In [1]: import numpy as np

In [2]: np.set_printoptions(precision=3, suppress=True, linewidth=200)

In [3]: E = np.loadtxt("run6.csv", delimiter=",")

In [4]: E
Out[4]: 
array([[ 1.275,  0.102, -2.112, -2.326, -1.312, -0.97 ],
       [-0.985,  0.073,  1.848,  2.008,  1.063,  0.606],
       [-3.136, -1.329,  1.44 ,  0.786,  2.372,  1.875],
       [-2.168, -3.396, -2.244, -2.42 , -0.633,  1.745],
       [-3.787, -0.386,  0.853,  0.533,  1.866,  1.21 ],
       [-0.349,  0.981,  1.372,  2.671,  0.347,  0.263],
       [-3.116, -1.489,  0.892,  0.756,  1.563,  1.425],
       [ 2.378,  3.405, -1.498, -1.539, -1.822, -3.486],
       [ 3.945,  3.067,  1.159,  1.698, -1.566, -2.836],
       [ 0.087,  1.166,  0.677,  0.391,  0.177, -0.123],
       [-1.374, -3.193, -0.466, -1.501,  0.887,  1.952],
       [ 0.276,  0.159, -2.927, -3.687, -1.816, -0.952],
       [ 3.   ,  0.159, -2.373, -3.   , -2.65 , -1.609],
       [ 0.589,  2.239,  2.254,  2.385, -0.112, -0.752],
       [ 2.122,  2.37 ,  1.289,  1.731, -0.529, -1.89 ],
       [ 2.871,  2.388, -2.703, -2.344, -2.01 , -2.874],
       [ 0.689,  1.121, -2.541, -2.935, -1.177, -1.522],
       [ 3.154,  1.997, -1.199, -0.791, -2.12 , -1.958],
       [-3.978, -4.25 , -1.501, -3.08 ,  1.255,  2.561],
       [ 0.214,  0.056,  1.398,  2.252,  0.472,  0.389],
       [-2.143,  1.056,  0.36 ,  0.52 ,  1.255, -0.357],
       [-1.703, -0.413,  0.644,  0.449,  1.453,  1.018],
       [-3.346, -4.118, -1.285, -2.733,  0.713,  3.363],
       [ 0.086,  0.773,  1.283,  2.558,  0.766,  0.308],
       [-1.702, -2.702, -1.445, -2.771,  0.457,  2.048],
       [-3.189,  0.176,  3.543,  3.889,  2.91 ,  1.398],
       [-2.307, -0.938,  4.118,  4.574,  2.953,  2.647],
       [-1.401, -3.045,  0.72 ,  0.345,  1.05 ,  1.762],
       [ 0.712,  1.206,  2.338,  2.928,  1.224, -0.5  ],
       [-3.347, -2.885,  0.412,  0.594,  2.236,  2.854],
       [ 3.673,  3.215,  1.161,  1.938, -1.298, -2.293],
       [ 0.102,  0.089,  1.009,  0.772,  0.63 ,  0.249],
       [ 3.567,  0.455, -1.037, -0.846, -2.005, -1.233],
       [ 0.902, -0.999, -2.781, -3.442, -1.786,  0.028],
       [ 2.102,  1.11 ,  0.353,  0.434, -0.899, -0.954],
       [-1.533,  0.831,  0.934,  1.348,  0.852, -0.177],
       [-2.214, -1.104,  3.656,  3.889,  3.254,  2.088]])

In [5]: u, v = E[34], E[13]

In [6]: round(float(u @ u), 3)
Out[6]: 7.682

In [7]: pr = (u @ v) / (u @ u) * u

In [8]: v - pr
Out[8]: array([-1.155,  1.318,  1.961,  2.025,  0.634,  0.039])

In [9]: pr
Out[9]: array([ 1.744,  0.921,  0.293,  0.36 , -0.746, -0.791])

In [10]: Ac = (E - E.mean(axis=0)) / E.std(axis=0)

In [11]: Ac.std(axis=0)
Out[11]: array([1., 1., 1., 1., 1., 1.])

In [12]: np.argwhere(np.abs(Ac) > 2)
Out[12]: 
array([[ 7,  5],
       [18,  1],
       [22,  1],
       [26,  2]])

In [13]: b = np.linalg.lstsq(np.delete(Ac, 4, axis=1), Ac[:, 4])[0]

In [14]: round(1 - np.var(Ac[:, 4] - np.delete(Ac, 4, axis=1) @ b), 3)
Out[14]: np.float64(0.96)

In [15]: np.abs(b).argmax()
Out[15]: np.int64(0)

In [16]: b
Out[16]: array([-0.628, -0.057,  0.546, -0.001,  0.018])

In [17]: A = np.load("case18.npy")

In [18]: A
Out[18]: 
array([[3.05, 6.  , 2.  , 5.  , 4.  , 0.  ],
       [6.  , 9.05, 4.  , 2.  , 2.  , 6.  ],
       [9.  , 8.  , 1.05, 8.  , 9.  , 7.  ],
       [0.  , 2.  , 3.  , 8.05, 8.  , 7.  ],
       [0.  , 4.  , 6.  , 6.  , 3.05, 2.  ],
       [3.  , 6.  , 2.  , 5.  , 4.  , 0.05]])

In [19]: cov = A.T @ A

In [20]: np.round(np.linalg.svd(A, compute_uv=False) ** 2, 3) + 0
Out[20]: array([819.026,  87.399,  48.714,  33.595,   1.682,   0.   ])

In [21]: np.linalg.matrix_rank(cov)
Out[21]: np.int64(6)

In [22]: (A @ A.T).shape
Out[22]: (6, 6)

In [23]: left, sigma, Vt = np.linalg.svd(A)

In [24]: np.argmax(sigma[:-1] / (sigma[1:] + 1e-6)) + 1
Out[24]: np.int64(5)

In [25]: M2 = left[:, :5] @ np.diag(sigma[:5]) @ Vt[:5]

In [26]: np.round(np.abs(A - M2).max(), 3)
Out[26]: np.float64(0.005)

In [27]: M2.round(3) + 0
Out[27]: 
array([[3.049, 6.001, 1.997, 5.004, 3.995, 0.002],
       [6.   , 9.05 , 4.   , 2.   , 2.   , 6.   ],
       [9.   , 8.   , 1.05 , 8.   , 9.   , 7.   ],
       [0.   , 2.   , 3.   , 8.05 , 8.   , 7.   ],
       [0.   , 4.   , 6.   , 6.   , 3.05 , 2.   ],
       [3.001, 5.999, 2.003, 4.996, 4.005, 0.048]])

In [28]: np.linalg.matrix_rank(A, rtol=0.05)
Out[28]: np.int64(4)

In [29]: np.linalg.matrix_rank(M2)
Out[29]: np.int64(5)

In [30]: round(np.linalg.norm(A - M2, 2), 3), np.round(sigma[5], 3)
Out[30]: (np.float64(0.011), np.float64(0.011))

In [31]: np.abs(np.diag(np.linalg.qr(M2)[1])) > 1e-9
Out[31]: array([ True,  True,  True,  True,  True, False])

In [32]: round(np.trace(np.linalg.pinv(M2) @ M2), 3)
Out[32]: np.float64(5.0)

In [33]: np.allclose(M2[:-1].T @ np.linalg.lstsq(M2[:-1].T, M2[-1])[0], M2[-1])
Out[33]: True

In [34]: round(float(np.linalg.norm(A, 2) / np.linalg.norm(A)), 3)
Out[34]: 0.909

In [35]: [round(float(x), 3) for x in np.linalg.svd(A, compute_uv=False)[:3]]
Out[35]: [28.619, 9.349, 6.98]

In [36]: np.argsort(-np.linalg.norm(A, axis=0).round(6), kind="stable")[:3]
Out[36]: array([1, 3, 4])

In [37]: np.linalg.matrix_rank(A, rtol=0.1)
Out[37]: np.int64(4)

In [38]: W0 = np.load("layer5.npy")

In [39]: W0
Out[39]: 
array([[0, 2, 3, 0, 3],
       [0, 0, 0, 1, 0],
       [0, 0, 0, 5, 4],
       [0, 0, 0, 0, 1],
       [0, 0, 0, 0, 0]])

In [40]: theta = np.radians(90)

In [41]: r_ = np.eye(5)

In [42]: r_[3, 3] = r_[1, 1] = np.cos(theta)

In [43]: r_[3, 1], r_[1, 3] = -np.sin(theta), np.sin(theta)

In [44]: r_.round(3) + 0
Out[44]: 
array([[ 1.,  0.,  0.,  0.,  0.],
       [ 0.,  0.,  0.,  1.,  0.],
       [ 0.,  0.,  1.,  0.,  0.],
       [ 0., -1.,  0.,  0.,  0.],
       [ 0.,  0.,  0.,  0.,  1.]])

In [45]: M2 = W0 @ r_.T

In [46]: M2.round(3) + 0
Out[46]: 
array([[ 0.,  0.,  3., -2.,  3.],
       [ 0.,  1.,  0.,  0.,  0.],
       [ 0.,  5.,  0.,  0.,  4.],
       [ 0.,  0.,  0.,  0.,  1.],
       [ 0.,  0.,  0.,  0.,  0.]])

In [47]: np.allclose(np.linalg.norm(W0, axis=1), np.linalg.norm(M2, axis=1))
Out[47]: True

In [48]: np.allclose(W0 @ W0.T, M2 @ M2.T)
Out[48]: True

In [49]: np.round(np.linalg.svd(W0, compute_uv=False), 3) + 0, np.round(np.linalg.svd(M2, compute_uv=False), 3) + 0
Out[49]: 
(array([6.91 , 4.069, 0.831, 0.   , 0.   ]),
 array([6.91 , 4.069, 0.831, 0.   , 0.   ]))

In [50]: left, sigma, Vt = np.linalg.svd(W0)

In [51]: V = Vt[:(sigma > 1e-8).sum()]

In [52]: rng = np.random.default_rng(32)

In [53]: x0 = W0[1] + -3 * W0[4] + rng.integers(2) * np.eye(5)[0]

In [54]: x0
Out[54]: array([1., 0., 0., 1., 0.])

In [55]: np.diag(V.T @ V)
Out[55]: array([0.   , 0.308, 0.692, 1.   , 1.   ])

In [56]: labels = rng.permutation(6)

In [57]: labels
Out[57]: array([4, 1, 5, 2, 0, 3])

In [58]: M2 = A[labels][:, labels]

In [59]: round(float(np.trace(M2)), 3)
Out[59]: 24.3

In [60]: np.sort(np.abs(np.linalg.eigvals(M2)))
Out[60]: array([ 0.05 ,  0.567,  5.071,  5.071,  7.686, 26.534])

In [61]: M2
Out[61]: 
array([[3.05, 4.  , 2.  , 6.  , 0.  , 6.  ],
       [2.  , 9.05, 6.  , 4.  , 6.  , 2.  ],
       [4.  , 6.  , 0.05, 2.  , 3.  , 5.  ],
       [9.  , 8.  , 7.  , 1.05, 9.  , 8.  ],
       [4.  , 6.  , 0.  , 2.  , 3.05, 5.  ],
       [8.  , 2.  , 7.  , 3.  , 0.  , 8.05]])

In [62]: X = np.array([[91, 2, -1, -2, 0, 0, 1, 1],
    ...:     [2, 88, -2, -1, 0, -1, -1, 0],
    ...:     [2, 1, 29, 2, 1, -2, -2, 1],
    ...:     [1, -1, -1, 69, 0, -1, -1, 1],
    ...:     [1, 1, -2, 0, 20, -1, 0, -2],
    ...:     [1, 0, 0, 1, 2, -32, -1, -2],
    ...:     [-1, -1, 0, -1, 1, 2, 40, -2],
    ...:     [-2, -1, 0, 2, 1, 1, 2, -32]])

In [63]: Q, r_ = np.linalg.qr(X)

In [64]: np.round(np.trace(Q @ Q.T), 3)
Out[64]: np.float64(8.0)

In [65]: round(abs(r_[0, 0]), 3), np.round(np.linalg.norm(X[:, 0]), 3)
Out[65]: (np.float64(91.088), np.float64(91.088))

In [66]: np.abs(np.diag(r_))
Out[66]: array([91.088, 87.961, 29.12 , 69.074, 20.168, 31.807, 39.814, 31.752])

In [67]: Q, V = np.linalg.qr(E[:, :4])[0], np.linalg.qr(E[:, 4:])[0]

In [68]: sigma = np.linalg.svd(Q.T @ V, compute_uv=False)

In [69]: np.round(np.linalg.norm(Q @ Q.T - V @ V.T, 2), 3)
Out[69]: np.float64(1.0)

In [70]: labels = rng.permutation(8)

In [71]: M2 = X[:, labels] * rng.choice([-1, 1], 8)

In [72]: M2
Out[72]: 
array([[  0,   1,  -2,   1,   2,  -1,  91,   0],
       [ -1,   0, -88,  -1,   1,  -2,   2,   0],
       [ -2,   1,  -1,  -2,  -2,  29,   2,   1],
       [ -1,   1,   1,  -1, -69,  -1,   1,   0],
       [ -1,  -2,  -1,   0,   0,  -2,   1,  20],
       [-32,  -2,   0,  -1,  -1,   0,   1,   2],
       [  2,  -2,   1,  40,   1,   0,  -1,   1],
       [  1, -32,   1,   2,  -2,   0,  -2,   1]])

In [73]: left, _, Vt = np.linalg.svd(X.T @ M2)

In [74]: np.round(left @ Vt, 3) + 0
Out[74]: 
array([[ 0.,  0.,  0.,  0.,  0.,  0.,  1.,  0.],
       [ 0.,  0., -1.,  0.,  0.,  0.,  0.,  0.],
       [ 0.,  0.,  0.,  0.,  0.,  1.,  0.,  0.],
       [ 0.,  0.,  0.,  0., -1.,  0.,  0.,  0.],
       [ 0.,  0.,  0.,  0.,  0.,  0.,  0.,  1.],
       [ 1.,  0.,  0.,  0.,  0.,  0.,  0.,  0.],
       [ 0.,  0.,  0.,  1.,  0.,  0.,  0.,  0.],
       [ 0.,  1.,  0.,  0.,  0.,  0.,  0.,  0.]])

In [75]: labels
Out[75]: array([5, 7, 1, 6, 3, 2, 0, 4])

In [76]: np.round(np.linalg.lstsq(X, M2)[0], 3) + 0
Out[76]: 
array([[ 0.,  0.,  0.,  0.,  0.,  0.,  1.,  0.],
       [ 0.,  0., -1.,  0.,  0.,  0.,  0.,  0.],
       [ 0.,  0.,  0.,  0.,  0.,  1.,  0.,  0.],
       [ 0.,  0.,  0.,  0., -1.,  0.,  0.,  0.],
       [ 0.,  0.,  0.,  0.,  0.,  0.,  0.,  1.],
       [ 1.,  0.,  0.,  0.,  0.,  0.,  0.,  0.],
       [ 0.,  0.,  0.,  1.,  0.,  0.,  0.,  0.],
       [ 0.,  1.,  0.,  0.,  0.,  0.,  0.,  0.]])
